In [1]: import numpy as np

In [2]: import numpy.linalg as la

In [3]: np.set_printoptions(precision=1, suppress=True, linewidth=160, floatmode="fixed")

In [4]: rd = lambda a: np.round(a, 1) + 0

In [5]: F = np.load("dump.npy")

In [6]: F
Out[6]: 
array([[  8,  -2,   2,   3,  -3,   5,   1,   3,   4,  -1],
       [  0,  14,   0,   5,   5,  -2,   4,  -4,   5,   3],
       [ -3,   5,   4,  -5,   2,  -4,  -2,  -3,  -1,  -5],
       [ -4,   2,   3,   8,  -1,  -4,   4,   5,  -2,   1],
       [  3,   1,   4,  -3,  -6,   2,  -4,   2,  -2,  -3],
       [ -4,  -4,   5,  -1,   3,  18,   1,   4,  -3,   1],
       [ -2,   2,  -5,   0,  -1,  -1,  -3,   2,  -3,  -5],
       [ -3,   1,   1,   0,  -4,   2,   3,  13,  -5,   5],
       [ -5,   0,   3,   2,  -5,  -3,  -3,   0,   9,   0],
       [  3,  -3,   4,   0,  -1,   3,  -1,   5,  -5, -11]])

In [7]: T = np.stack([F, -3 * F, F[::-1]])

In [8]: la.matrix_rank(T)
Out[8]: array([10, 10, 10])

In [9]: T.shape
Out[9]: (3, 10, 10)

In [10]: la.matrix_rank(T.reshape(3, -1))
Out[10]: np.int64(2)

In [11]: vec = np.array([2, -2, 3, 3, 3, -3, 0, 3, -2, -1])

In [12]: target = F @ vec

In [13]: beta, lr = np.zeros(10), 1 / la.norm(F, 2) ** 2

In [14]: for i in range(30):
    ...:     beta -= lr * F.T @ (F @ beta - target)
    ...:     if i % 5 == 0: print(i, round(la.norm(F @ beta - target), 1))
    ...: 
0 54.2
5 22.1
10 12.7
15 7.9
20 5.2
25 3.5

In [15]: rd(la.cond(F))
Out[15]: np.float64(650.2)

In [16]: rd(beta)
Out[16]: array([ 1.3, -1.8,  2.2,  2.5,  0.8, -2.4,  2.6,  1.7, -2.1, -1.9])

In [17]: X = np.load("x.npy")

In [18]: X
Out[18]: 
array([[1.0, 0.7, 0.5, 0.3, 0.2, 0.2, 0.1, 0.1, 0.1],
       [0.7, 1.0, 0.7, 0.5, 0.3, 0.2, 0.2, 0.1, 0.1],
       [0.5, 0.7, 1.0, 0.7, 0.5, 0.3, 0.2, 0.2, 0.1],
       [0.3, 0.5, 0.7, 1.0, 0.7, 0.5, 0.3, 0.2, 0.2],
       [0.2, 0.3, 0.5, 0.7, 1.0, 0.7, 0.5, 0.3, 0.2],
       [0.2, 0.2, 0.3, 0.5, 0.7, 1.0, 0.7, 0.5, 0.3],
       [0.1, 0.2, 0.2, 0.3, 0.5, 0.7, 1.0, 0.7, 0.5],
       [0.1, 0.1, 0.2, 0.2, 0.3, 0.5, 0.7, 1.0, 0.7],
       [0.1, 0.1, 0.1, 0.2, 0.2, 0.3, 0.5, 0.7, 1.0]])

In [19]: # symmetric, so the eigenvalues are real

In [20]: vec = np.array([2, -2, -1, -2, 1, 0, 3, 3, -3])

In [21]: target = X @ vec

In [22]: beta, lr = np.zeros(9), 1 / la.norm(X, 2) ** 2

In [23]: for i in range(60):
    ...:     beta -= lr * X.T @ (X @ beta - target)
    ...:     if i % 10 == 0: print(i, round(la.norm(X @ beta - target), 1))
    ...: 
0 4.2
10 2.2
20 1.8
30 1.5
40 1.3
50 1.1

In [24]: rd(la.cond(X))
Out[24]: np.float64(27.1)

In [25]: rd(beta)
Out[25]: array([ 0.7, -0.7, -1.2, -1.8,  0.2,  1.6,  2.1,  1.3, -1.0])

In [26]: u = np.array([2, 1])

In [27]: rd(np.convolve(X[6], u))
Out[27]: array([0.2, 0.5, 0.6, 0.8, 1.3, 1.9, 2.7, 2.4, 1.7, 0.5])

In [28]: rd(np.cross(X[6, :3], X[8, :3]))
Out[28]: array([0.0, 0.0, 0.0])

In [29]: u = np.array([1, 0, 5, 1, 0, 2, 1, 3, 2])

In [30]: out = X + np.outer(u, np.eye(9)[8])

In [31]: la.matrix_rank(la.inv(out) - la.inv(X), tol=1e-8)
Out[31]: np.int64(1)

In [32]: out
Out[32]: 
array([[1.0, 0.7, 0.5, 0.3, 0.2, 0.2, 0.1, 0.1, 1.1],
       [0.7, 1.0, 0.7, 0.5, 0.3, 0.2, 0.2, 0.1, 0.1],
       [0.5, 0.7, 1.0, 0.7, 0.5, 0.3, 0.2, 0.2, 5.1],
       [0.3, 0.5, 0.7, 1.0, 0.7, 0.5, 0.3, 0.2, 1.2],
       [0.2, 0.3, 0.5, 0.7, 1.0, 0.7, 0.5, 0.3, 0.2],
       [0.2, 0.2, 0.3, 0.5, 0.7, 1.0, 0.7, 0.5, 2.3],
       [0.1, 0.2, 0.2, 0.3, 0.5, 0.7, 1.0, 0.7, 1.5],
       [0.1, 0.1, 0.2, 0.2, 0.3, 0.5, 0.7, 1.0, 3.7],
       [0.1, 0.1, 0.1, 0.2, 0.2, 0.3, 0.5, 0.7, 3.0]])

In [33]: out = np.array([[0, -2],
    ...:     [2, 1],
    ...:     [-2, 2],
    ...:     [2, 1],
    ...:     [2, 2],
    ...:     [0, -2],
    ...:     [-1, 2],
    ...:     [-1, 1],
    ...:     [2, 1]])

In [34]: la.matrix_rank(np.vstack([X, out.T]))
Out[34]: np.int64(9)

In [35]: rd(np.einsum("ij,ij->i", X, X))
Out[35]: array([1.9, 2.4, 2.7, 2.7, 2.7, 2.7, 2.7, 2.4, 1.9])

In [36]: rd(np.einsum("ik,kj->ij", X, out))
Out[36]: 
array([[1.4, 0.4],
       [2.1, 2.3],
       [1.6, 3.5],
       [2.9, 3.7],
       [2.6, 3.7],
       [1.6, 2.5],
       [0.9, 3.5],
       [0.5, 3.2],
       [1.6, 2.8]])

In [37]: vec = np.array([1, 0, -4, -5, 5, 3, 5, -3, 3])

In [38]: a = np.maximum(X @ vec, 0)

In [39]: rd(np.maximum(X @ vec, 0) - np.maximum(-X @ vec, 0))
Out[39]: array([-0.4, -1.5, -2.9, -1.0,  4.0,  5.9,  6.8,  3.9,  4.0])

In [40]: X * (a > 1e-9)[:, None]
Out[40]: 
array([[0.0, 0.0, 0.0, 0.0, 0.0, 0.0, 0.0, 0.0, 0.0],
       [0.0, 0.0, 0.0, 0.0, 0.0, 0.0, 0.0, 0.0, 0.0],
       [0.0, 0.0, 0.0, 0.0, 0.0, 0.0, 0.0, 0.0, 0.0],
       [0.0, 0.0, 0.0, 0.0, 0.0, 0.0, 0.0, 0.0, 0.0],
       [0.2, 0.3, 0.5, 0.7, 1.0, 0.7, 0.5, 0.3, 0.2],
       [0.2, 0.2, 0.3, 0.5, 0.7, 1.0, 0.7, 0.5, 0.3],
       [0.1, 0.2, 0.2, 0.3, 0.5, 0.7, 1.0, 0.7, 0.5],
       [0.1, 0.1, 0.2, 0.2, 0.3, 0.5, 0.7, 1.0, 0.7],
       [0.1, 0.1, 0.1, 0.2, 0.2, 0.3, 0.5, 0.7, 1.0]])

In [41]: rd(X.T @ a)
Out[41]: array([ 3.4,  4.5,  6.3,  9.4, 13.5, 16.6, 17.7, 15.6, 12.7])

In [42]: rd(a)
Out[42]: array([0.0, 0.0, 0.0, 0.0, 4.0, 5.9, 6.8, 3.9, 4.0])

In [43]: out = np.array([[3, -2, 0, -2, 2, -2, -1],
    ...:     [-1, 1, 0, -2, 3, -2, -2],
    ...:     [-1, 0, 2, 2, -1, -2, 3],
    ...:     [3, 1, -1, 3, -3, 0, 2],
    ...:     [-2, -3, 3, 2, 0, 2, -2],
    ...:     [-3, -1, 1, -3, 1, -1, -1],
    ...:     [-2, 0, -2, 3, -3, 0, 2]])

In [44]: arr = out + out.T

In [45]: arr
Out[45]: 
array([[ 6, -3, -1,  1,  0, -5, -3],
       [-3,  2,  0, -1,  0, -3, -2],
       [-1,  0,  4,  1,  2, -1,  1],
       [ 1, -1,  1,  6, -1, -3,  5],
       [ 0,  0,  2, -1,  0,  3, -5],
       [-5, -3, -1, -3,  3, -2, -1],
       [-3, -2,  1,  5, -5, -1,  4]])

In [46]: np.abs(arr).max()
Out[46]: np.int64(6)

In [47]: rd(arr.mean(axis=0))
Out[47]: array([-0.7, -1.0,  0.9,  1.1, -0.1, -1.7, -0.1])

In [48]: np.count_nonzero(arr)
Out[48]: np.int64(42)

In [49]: np.unravel_index(np.abs(arr).argmax(), arr.shape)
Out[49]: (np.int64(0), np.int64(0))

In [50]: arr[:, 7]
Traceback (most recent call last):
  Cell In[50], line 1
    arr[:, 7]
IndexError: index 7 is out of bounds for axis 1 with size 7


In [51]: la.matrix_rank(arr)
Out[51]: np.int64(7)

In [52]: arr.sum(axis=0)
Out[52]: array([ -5,  -7,   6,   8,  -1, -12,  -1])

In [53]: ev, vecs = la.eigh(arr)

In [54]: rd(la.eigvalsh(arr @ arr))
Out[54]: array([  1.4,  16.6,  25.4,  25.9,  59.5,  93.1, 162.0])

In [55]: rd(vecs @ np.diag(ev) @ vecs.T)
Out[55]: 
array([[ 6.0, -3.0, -1.0,  1.0,  0.0, -5.0, -3.0],
       [-3.0,  2.0,  0.0, -1.0,  0.0, -3.0, -2.0],
       [-1.0,  0.0,  4.0,  1.0,  2.0, -1.0,  1.0],
       [ 1.0, -1.0,  1.0,  6.0, -1.0, -3.0,  5.0],
       [ 0.0,  0.0,  2.0, -1.0,  0.0,  3.0, -5.0],
       [-5.0, -3.0, -1.0, -3.0,  3.0, -2.0, -1.0],
       [-3.0, -2.0,  1.0,  5.0, -5.0, -1.0,  4.0]])

In [56]: rd(vecs.T @ arr @ vecs)
Out[56]: 
array([[-7.7,  0.0,  0.0,  0.0,  0.0,  0.0,  0.0],
       [ 0.0, -5.0,  0.0,  0.0,  0.0,  0.0,  0.0],
       [ 0.0,  0.0,  1.2,  0.0,  0.0,  0.0,  0.0],
       [ 0.0,  0.0,  0.0,  4.1,  0.0,  0.0,  0.0],
       [ 0.0,  0.0,  0.0,  0.0,  5.1,  0.0,  0.0],
       [ 0.0,  0.0,  0.0,  0.0,  0.0,  9.6,  0.0],
       [ 0.0,  0.0,  0.0,  0.0,  0.0,  0.0, 12.7]])

In [57]: vec = np.array([0, -2, -5, 2, 3, -5, 1])

In [58]: target = arr @ vec

In [59]: beta, lr = np.zeros(7), 1 / la.norm(arr, 2) ** 2

In [60]: for i in range(15):
    ...:     beta -= lr * arr.T @ (arr @ beta - target)
    ...:     if i % 5 == 0: print(i, round(la.norm(arr @ beta - target), 1))
    ...: 
0 34.1
5 7.8
10 4.5

In [61]: rd(beta)
Out[61]: array([ 0.5, -2.4, -3.5,  0.1,  1.7, -5.5,  1.8])

In [62]: [round(float(la.det(arr[:i, :i])), 2) + 0 for i in range(1, 8)]
Out[62]: [6.0, 3.0, 10.0, 52.0, -82.0, 5688.0, 118980.0]

In [63]: rd(la.eigvalsh(arr).min())
Out[63]: np.float64(-7.7)

In [64]: K = np.load("sample3.npy")

In [65]: K
Out[65]: 
array([[1, 3, 0, 0, 0, 0],
       [5, 0, 0, 0, 0, 0],
       [2, 3, 0, 0, 0, 0],
       [0, 0, 1, 3, 0, 0],
       [0, 0, 5, 0, 0, 0],
       [0, 0, 2, 3, 0, 0],
       [0, 0, 0, 0, 1, 3],
       [0, 0, 0, 0, 5, 0],
       [0, 0, 0, 0, 2, 3]])

In [66]: vec = np.array([5, 4, -2, 4, 4, 3])

In [67]: target = K @ vec

In [68]: target
Out[68]: array([ 17,  25,  22,  10, -10,   8,  13,  20,  17])

In [69]: rd(la.lstsq(K, target)[0])
Out[69]: array([ 5.0,  4.0, -2.0,  4.0,  4.0,  3.0])

In [70]: rd(la.solve(K.T @ K, K.T @ target))
Out[70]: array([ 5.0,  4.0, -2.0,  4.0,  4.0,  3.0])

In [71]: rd(la.pinv(K) @ K)
Out[71]: 
array([[1.0, 0.0, 0.0, 0.0, 0.0, 0.0],
       [0.0, 1.0, 0.0, 0.0, 0.0, 0.0],
       [0.0, 0.0, 1.0, 0.0, 0.0, 0.0],
       [0.0, 0.0, 0.0, 1.0, 0.0, 0.0],
       [0.0, 0.0, 0.0, 0.0, 1.0, 0.0],
       [0.0, 0.0, 0.0, 0.0, 0.0, 1.0]])

In [72]: rng = np.random.default_rng(19)

In [73]: target = target + 0.1 * rng.normal(size=9)

In [74]: rd(target)
Out[74]: array([17.0, 25.1, 22.0,  9.9, -9.9,  7.9, 13.1, 19.9, 17.1])

In [75]: beta, *_ = la.lstsq(K, target)

In [76]: [round(float(la.norm(la.solve(K.T @ K + lam * np.eye(6), K.T @ target))), 2) for lam in (0, 1, 10, 100)]
Out[76]: [9.26, 8.91, 6.76, 2.14]

In [77]: beta.round()
Out[77]: array([ 5.0,  4.0, -2.0,  4.0,  4.0,  3.0])

In [78]: rd(beta)
Out[78]: array([ 5.0,  4.0, -2.0,  4.0,  4.0,  3.0])

In [79]: rd(K.T @ (target - K @ beta))
Out[79]: array([0.0, 0.0, 0.0, 0.0, 0.0, 0.0])

In [80]: u, v = K[2], K[7]

In [81]: u @ v
Out[81]: np.int64(0)

In [82]: u @ u
Out[82]: np.int64(13)

In [83]: pr = (u @ v) / (u @ u) * u

In [84]: np.outer(u, v)
Out[84]: 
array([[ 0,  0,  0,  0, 10,  0],
       [ 0,  0,  0,  0, 15,  0],
       [ 0,  0,  0,  0,  0,  0],
       [ 0,  0,  0,  0,  0,  0],
       [ 0,  0,  0,  0,  0,  0],
       [ 0,  0,  0,  0,  0,  0]])

In [85]: pr
Out[85]: array([0.0, 0.0, 0.0, 0.0, 0.0, 0.0])
